>>> import numpy as np
>>> np.set_printoptions(precision=3, suppress=True, linewidth=120)
>>> F = np.load("case1.npy")
>>> F
array([[ 1, -1,  1, -1, -1,  1, -1,  1],
       [ 1,  1,  1,  1,  1,  1,  1,  1],
       [ 1,  1,  1,  1, -1, -1, -1, -1],
       [ 1, -1,  1, -1,  1, -1,  1, -1],
       [ 1, -1, -1,  1, -1,  1,  1, -1],
       [ 1,  1, -1, -1,  1,  1, -1, -1],
       [ 1,  1, -1, -1, -1, -1,  1,  1],
       [ 1, -1, -1,  1,  1, -1, -1,  1]])
>>> np.linalg.svd(F, compute_uv=False)
array([2.828, 2.828, 2.828, 2.828, 2.828, 2.828, 2.828, 2.828])
>>> np.linalg.norm(F, axis=0)
array([2.828, 2.828, 2.828, 2.828, 2.828, 2.828, 2.828, 2.828])
>>> F[:, 7] @ F[:, 3]
np.int64(0)
>>> print((F + F.T) / 2)
[[ 1.  0.  1.  0.  0.  1.  0.  1.]
 [ 0.  1.  1.  0.  0.  1.  1.  0.]
 [ 1.  1.  1.  1. -1. -1. -1. -1.]
 [ 0.  0.  1. -1.  1. -1.  0.  0.]
 [ 0.  0. -1.  1. -1.  1.  0.  0.]
 [ 1.  1. -1. -1.  1.  1. -1. -1.]
 [ 0.  1. -1.  0.  0. -1.  1.  0.]
 [ 1.  0. -1.  0.  0. -1.  0.  1.]]
>>> np.trace(F)
np.int64(4)
>>> np.linalg.determinant(F)
Traceback (most recent call last):
  File "<python-input-9>", line 1, in <module>
    np.linalg.determinant(F)
    ^^^^^^^^^^^^^^^^^^^^^
AttributeError: module 'numpy.linalg' has no attribute 'determinant'
>>> np.allclose(F @ F.T, F.T @ F)
True
>>> print(round(np.abs(np.linalg.eigvals(F)).max(), 3))
2.828
>>> np.linalg.matrix_power(F, 3)
array([[-8, -8,  8,  8,  8,  8, -8, -8],
       [ 8, -8,  8, -8, -8,  8, -8,  8],
       [ 8,  8,  8,  8, -8, -8, -8, -8],
       [-8,  8,  8, -8,  8, -8, -8,  8],
       [-8,  8, -8,  8, -8,  8, -8,  8],
       [ 8,  8, -8, -8,  8,  8, -8, -8],
       [ 8, -8, -8,  8,  8, -8, -8,  8],
       [-8, -8, -8, -8, -8, -8, -8, -8]])
